% ipython --no-banner

In [1]: import numpy as np

In [2]: from numpy import linalg as LA

In [3]: np.set_printoptions(precision=3, suppress=True, linewidth=200, legacy="1.25")

In [4]: def rnd(a):
   ...:     return np.round(a, 3) + 0
   ...: 

In [5]: W0 = np.load("dump.npy")

In [6]: W0
Out[6]: 
array([[  8.488,   4.286, -10.224,  -3.183,  -2.637],
       [  7.056,   9.135, -12.274,  -2.023,  -3.455],
       [  6.507,   5.368, -10.673,  -4.095,  -3.513],
       [  6.423,   5.567, -10.604,  -4.436,  -1.201],
       [  6.63 ,   6.635, -13.029,  -2.9  ,  -4.837],
       [  6.708,   5.911, -12.59 ,  -1.14 ,  -2.717],
       [  6.368,   5.386, -11.394,  -2.094,  -3.522],
       [  6.828,   3.18 , -11.651,  -2.265,  -2.343],
       [  5.041,   5.705, -13.752,  -3.267,  -2.998],
       [  6.47 ,   7.512, -12.001,  -3.321,  -1.972],
       [  6.507,   4.827, -11.338,  -2.474,  -1.663],
       [  6.427,   6.392, -12.481,  -2.994,  -4.983],
       [  4.509,   4.311, -12.401,  -2.264,  -1.54 ],
       [  6.196,   5.063, -13.397,  -3.117,  -3.507],
       [  6.495,   5.683, -12.247,  -2.834,  -2.077],
       [  3.969,   7.443, -11.537,  -1.802,  -3.989],
       [  5.834,   5.421, -12.748,  -3.376,  -3.855],
       [  5.794,   6.985, -11.484,  -2.311,  -3.49 ],
       [  6.254,   8.144, -13.168,  -3.187,  -3.408],
       [  4.333,   4.25 , -12.842,  -4.594,  -2.99 ],
       [  6.971,   8.067, -11.531,  -3.859,  -0.694],
       [  5.894,   5.789, -11.936,  -4.417,  -3.473],
       [  5.475,   4.595, -12.444,  -2.98 ,  -4.057],
       [  5.689,   5.095, -10.389,  -4.052,  -1.498],
       [  7.137,   5.176, -11.337,  -0.892,  -1.435],
       [  6.377,   5.804, -12.865,  -3.825,  -4.13 ],
       [  4.254,   3.957, -13.27 ,  -3.436,  -3.033],
       [  6.032,   4.263, -11.077,  -2.097,  -4.07 ],
       [  7.161,   8.578, -12.841,  -2.179,  -1.4  ],
       [  6.038,   7.327, -11.354,  -3.464,  -2.495],
       [  7.007,   5.841, -12.11 ,  -2.581,  -0.59 ],
       [  6.561,   7.18 , -12.721,  -1.771,  -3.959],
       [  5.518,   5.154, -12.828,  -4.37 ,  -3.575],
       [  6.989,   5.002, -11.659,  -4.713,  -3.055],
       [  7.015,   5.671, -14.06 ,  -3.823,  -2.666],
       [  5.506,   5.663, -12.06 ,  -3.286,  -1.572],
       [  3.263,   5.314, -12.262,  -2.42 ,  -4.763]])

In [7]: Xs = W0 - W0.mean(axis=0)

In [8]: vecs = LA.svd(Xs)[2][:1]

In [9]: M2 = Xs - Xs @ vecs.T @ vecs

In [10]: LA.norm(M2, axis=1).round(6).argmax()
Out[10]: 0

In [11]: rnd(LA.norm(M2) / LA.norm(Xs))
Out[11]: 0.816

In [12]: proj = W0 @ LA.solve(W0.T @ W0, W0.T)

In [13]: rnd(LA.eigvalsh(proj))
Out[13]: array([0., 0., 0., 0., 0., 0., 0., 0., 0., 0., 0., 0., 0., 0., 0., 0., 0., 0., 0., 0., 0., 0., 0., 0., 0., 0., 0., 0., 0., 0., 0., 0., 1., 1., 1., 1., 1.])

In [14]: np.allclose(proj @ proj, proj)
Out[14]: True

In [15]: rnd(proj @ W0[:, 2])
Out[15]: 
array([-10.224, -12.274, -10.673, -10.604, -13.029, -12.59 , -11.394, -11.651, -13.752, -12.001, -11.338, -12.481, -12.401, -13.397, -12.247, -11.537, -12.748, -11.484, -13.168, -12.842, -11.531,
       -11.936, -12.444, -10.389, -11.337, -12.865, -13.27 , -11.077, -12.841, -11.354, -12.11 , -12.721, -12.828, -11.659, -14.06 , -12.06 , -12.262])

In [16]: cov = np.cov(W0, rowvar=False)

In [17]: rnd(LA.eigvalsh(cov)[::-1])
Out[17]: array([2.023, 1.732, 0.899, 0.785, 0.625])

In [18]: np.median(W0, axis=0)
Out[18]: array([  6.377,   5.663, -12.247,  -3.117,  -3.033])

In [19]: cov.shape
Out[19]: (5, 5)

In [20]: W2 = W0[[30, 17]].astype(float)

In [21]: for _ in range(5):
    ...:     idx = LA.norm(W0[:, None] - W2, axis=-1).argmin(axis=1)
    ...:     W2 = np.array([W0[idx == j].mean(axis=0) for j in range(2)])
    ...: 

In [22]: idx
Out[22]: array([0, 1, 1, 0, 1, 0, 1, 0, 1, 0, 0, 1, 0, 1, 0, 1, 1, 1, 1, 1, 0, 1, 1, 0, 0, 1, 1, 1, 0, 0, 0, 1, 1, 0, 1, 0, 1])

In [23]: np.bincount(idx)
Out[23]: array([16, 21])

In [24]: np.abs(W2[1] - W2[0]).argmax()
Out[24]: 4

In [25]: rnd(W2[1] - W2[0])
Out[25]: array([-0.806,  0.137, -0.842, -0.156, -1.922])

In [26]: left, sig, vt = LA.svd(W0, full_matrices=False)

In [27]: rnd(left.T @ W0 @ vt.T)
Out[27]: 
array([[93.599,  0.   ,  0.   ,  0.   ,  0.   ],
       [ 0.   ,  8.291,  0.   ,  0.   ,  0.   ],
       [ 0.   ,  0.   ,  7.19 ,  0.   ,  0.   ],
       [ 0.   ,  0.   ,  0.   ,  5.57 ,  0.   ],
       [ 0.   ,  0.   ,  0.   ,  0.   ,  5.229]])

In [28]: rnd(vt @ vt.T)
Out[28]: 
array([[1., 0., 0., 0., 0.],
       [0., 1., 0., 0., 0.],
       [0., 0., 1., 0., 0.],
       [0., 0., 0., 1., 0.],
       [0., 0., 0., 0., 1.]])

In [29]: F = np.load("m.npy")

In [30]: rnd(F)
Out[30]: 
array([[ -4.496,   6.64 ,   3.434,   3.757,   8.074,   5.211,  -8.912],
       [ -6.347,  -1.825,   3.436,  -9.336,  -2.825,  10.832,   2.512],
       [ -8.246,   6.468,   8.297,  -1.104,   3.467,   6.569,  -4.637],
       [-11.275,  11.784,   5.134,   3.826,  -5.271,   8.647,  -0.792],
       [ -7.329,   9.912,   9.631,   1.299,   4.422,   7.192,  -5.973],
       [ -6.966,   4.095,   4.047,  -0.116,   4.242,   5.774,  -5.341],
       [ -7.216,  13.126,   5.329,   2.832,  -6.01 ,  12.813,   0.483],
       [-12.534,  12.253,   1.795,   9.031,  -2.482,   4.556,  -4.526],
       [-11.573,   9.722,   4.209,   0.779,  -9.047,  10.592,   2.708],
       [ -5.244,  -1.248,  -1.396,   1.368,  10.355,   1.414,  -9.72 ],
       [ -4.571,   9.085,   8.223,  -1.868,  -0.154,  12.224,  -1.561]])

In [31]: # looks like rank 5

In [32]: left, sig, vt = LA.svd(F)

In [33]: vecs = vt[:(sig > 1e-8).sum()]

In [34]: rng = np.random.default_rng(3476)

In [35]: vec = F[6] + -2 * F[1] + rng.integers(2) * np.eye(7)[3]

In [36]: rnd(vec)
Out[36]: array([ 5.477, 16.776, -1.543, 21.503, -0.36 , -8.851, -4.541])

In [37]: LA.matrix_rank(np.vstack([F, vec]))
Out[37]: 5

In [38]: rnd(np.diag(vecs.T @ vecs))
Out[38]: array([0.968, 0.628, 0.823, 0.593, 0.644, 0.92 , 0.424])

In [39]: E = np.load("w.npy")

In [40]: E
Out[40]: 
array([[ -8,   8,  12,   0,  -8,  -4,   8,  -8, -12,   0, -12],
       [-10,  10,  15,   0, -10,  -5,  10, -10, -15,   0, -15],
       [-10,  10,  15,   0, -10,  -5,  10, -10, -15,   0, -15],
       [ -4,   4,   6,   0,  -4,  -2,   4,  -4,  -6,   0,  -6],
       [ -6,   6,   9,   0,  -6,  -3,   6,  -6,  -9,   0,  -9]])

In [41]: # row 2 repeats row 1

In [42]: rk = LA.matrix_rank(E)

In [43]: rk
Out[43]: 1

In [44]: ns = LA.svd(E)[2][rk:].T

In [45]: LA.matrix_rank(E.T @ E), LA.matrix_rank(E @ E.T)
Out[45]: (1, 1)

In [46]: ns.shape
Out[46]: (11, 10)

In [47]: [int(LA.matrix_rank(E[:i])) for i in range(1, len(E) + 1)]
Out[47]: [1, 1, 1, 1, 1]

In [48]: feats = np.loadtxt("x.csv", delimiter=",")

In [49]: feats
Out[49]: 
array([[3., 1., 1., 1., 1., 1., 1., 1., 1., 1., 1., 1., 1., 1., 1., 1.],
       [1., 3., 1., 1., 1., 1., 1., 1., 1., 1., 1., 1., 1., 1., 1., 1.],
       [1., 1., 3., 1., 1., 1., 1., 1., 1., 1., 1., 1., 1., 1., 1., 1.],
       [1., 1., 1., 3., 1., 1., 1., 1., 1., 1., 1., 1., 1., 1., 1., 1.],
       [1., 1., 1., 1., 3., 1., 1., 1., 1., 1., 1., 1., 1., 1., 1., 1.],
       [1., 1., 1., 1., 1., 3., 1., 1., 1., 1., 1., 1., 1., 1., 1., 1.],
       [1., 1., 1., 1., 1., 1., 3., 1., 1., 1., 1., 1., 1., 1., 1., 1.],
       [1., 1., 1., 1., 1., 1., 1., 3., 1., 1., 1., 1., 1., 1., 1., 1.],
       [1., 1., 1., 1., 1., 1., 1., 1., 3., 1., 1., 1., 1., 1., 1., 1.],
       [1., 1., 1., 1., 1., 1., 1., 1., 1., 3., 1., 1., 1., 1., 1., 1.],
       [1., 1., 1., 1., 1., 1., 1., 1., 1., 1., 3., 1., 1., 1., 1., 1.],
       [1., 1., 1., 1., 1., 1., 1., 1., 1., 1., 1., 3., 1., 1., 1., 1.],
       [1., 1., 1., 1., 1., 1., 1., 1., 1., 1., 1., 1., 3., 1., 1., 1.],
       [1., 1., 1., 1., 1., 1., 1., 1., 1., 1., 1., 1., 1., 3., 1., 1.],
       [1., 1., 1., 1., 1., 1., 1., 1., 1., 1., 1., 1., 1., 1., 3., 1.],
       [1., 1., 1., 1., 1., 1., 1., 1., 1., 1., 1., 1., 1., 1., 1., 3.]])

In [50]: # equal to its transpose

In [51]: idx = rng.permutation(16)

In [52]: M2 = feats[:, idx] * rng.choice([-1, 1], 16)

In [53]: M2
Out[53]: 
array([[-1.,  1.,  1., -1., -1.,  1.,  3.,  1., -1., -1.,  1.,  1., -1.,  1.,  1., -1.],
       [-1.,  1.,  1., -1., -1.,  1.,  1.,  3., -1., -1.,  1.,  1., -1.,  1.,  1., -1.],
       [-1.,  1.,  1., -1., -1.,  1.,  1.,  1., -1., -3.,  1.,  1., -1.,  1.,  1., -1.],
       [-1.,  1.,  1., -1., -1.,  1.,  1.,  1., -1., -1.,  1.,  1., -1.,  3.,  1., -1.],
       [-1.,  1.,  1., -1., -1.,  1.,  1.,  1., -1., -1.,  1.,  1., -1.,  1.,  3., -1.],
       [-1.,  1.,  3., -1., -1.,  1.,  1.,  1., -1., -1.,  1.,  1., -1.,  1.,  1., -1.],
       [-1.,  1.,  1., -1., -1.,  1.,  1.,  1., -1., -1.,  1.,  1., -1.,  1.,  1., -3.],
       [-1.,  1.,  1., -1., -1.,  1.,  1.,  1., -1., -1.,  1.,  1., -3.,  1.,  1., -1.],
       [-1.,  1.,  1., -3., -1.,  1.,  1.,  1., -1., -1.,  1.,  1., -1.,  1.,  1., -1.],
       [-1.,  1.,  1., -1., -3.,  1.,  1.,  1., -1., -1.,  1.,  1., -1.,  1.,  1., -1.],
       [-1.,  1.,  1., -1., -1.,  3.,  1.,  1., -1., -1.,  1.,  1., -1.,  1.,  1., -1.],
       [-1.,  1.,  1., -1., -1.,  1.,  1.,  1., -1., -1.,  1.,  3., -1.,  1.,  1., -1.],
       [-1.,  3.,  1., -1., -1.,  1.,  1.,  1., -1., -1.,  1.,  1., -1.,  1.,  1., -1.],
       [-1.,  1.,  1., -1., -1.,  1.,  1.,  1., -3., -1.,  1.,  1., -1.,  1.,  1., -1.],
       [-1.,  1.,  1., -1., -1.,  1.,  1.,  1., -1., -1.,  3.,  1., -1.,  1.,  1., -1.],
       [-3.,  1.,  1., -1., -1.,  1.,  1.,  1., -1., -1.,  1.,  1., -1.,  1.,  1., -1.]])

In [54]: left, _, vt = LA.svd(feats.T @ M2)

In [55]: idx
Out[55]: array([15, 12,  5,  8,  9, 10,  0,  1, 13,  2, 14, 11,  7,  3,  4,  6])

In [56]: O, R = LA.qr(feats)

In [57]: O.shape, R.shape
Out[57]: ((16, 16), (16, 16))

In [58]: np.allclose(R.T @ R, feats.T @ feats)
Out[58]: True

In [59]: rnd(abs(R[0, 0])), rnd(LA.norm(feats[:, 0]))
Out[59]: (4.899, 4.899)

In [60]: left, sig, vt = LA.svd(feats, full_matrices=False)

In [61]: (sig > 1e-8).sum()
Out[61]: 16

In [62]: rnd(np.sqrt((sig ** 2).sum())), rnd(LA.norm(feats))
Out[62]: (19.596, 19.596)

In [63]: rnd(sig)
Out[63]: array([18.,  2.,  2.,  2.,  2.,  2.,  2.,  2.,  2.,  2.,  2.,  2.,  2.,  2.,  2.,  2.])

In [64]: np.abs(left[:, 0]).round(6).argmax()
Out[64]: 0

In [65]: vals, vecs = LA.eigh(feats)

In [66]: rnd(LA.eigvalsh(feats @ feats))
Out[66]: array([  4.,   4.,   4.,   4.,   4.,   4.,   4.,   4.,   4.,   4.,   4.,   4.,   4.,   4.,   4., 324.])

In [67]: np.unique(vals.round(6) + 0, return_counts=True)[1]
Out[67]: array([15,  1])

In [68]: (vals > 1e-8).sum(), (vals < -1e-8).sum()
Out[68]: (16, 0)

In [69]: np.abs(vecs[:, -1]).round(6).argmax()
Out[69]: 0

In [70]: rnd(LA.eigvalsh(feats + -2 * np.eye(16)))
Out[70]: array([ 0.,  0.,  0.,  0.,  0.,  0.,  0.,  0.,  0.,  0.,  0.,  0.,  0.,  0.,  0., 16.])

In [71]: rnd(np.abs(vecs[:, -1]))
Out[71]: array([0.25, 0.25, 0.25, 0.25, 0.25, 0.25, 0.25, 0.25, 0.25, 0.25, 0.25, 0.25, 0.25, 0.25, 0.25, 0.25])
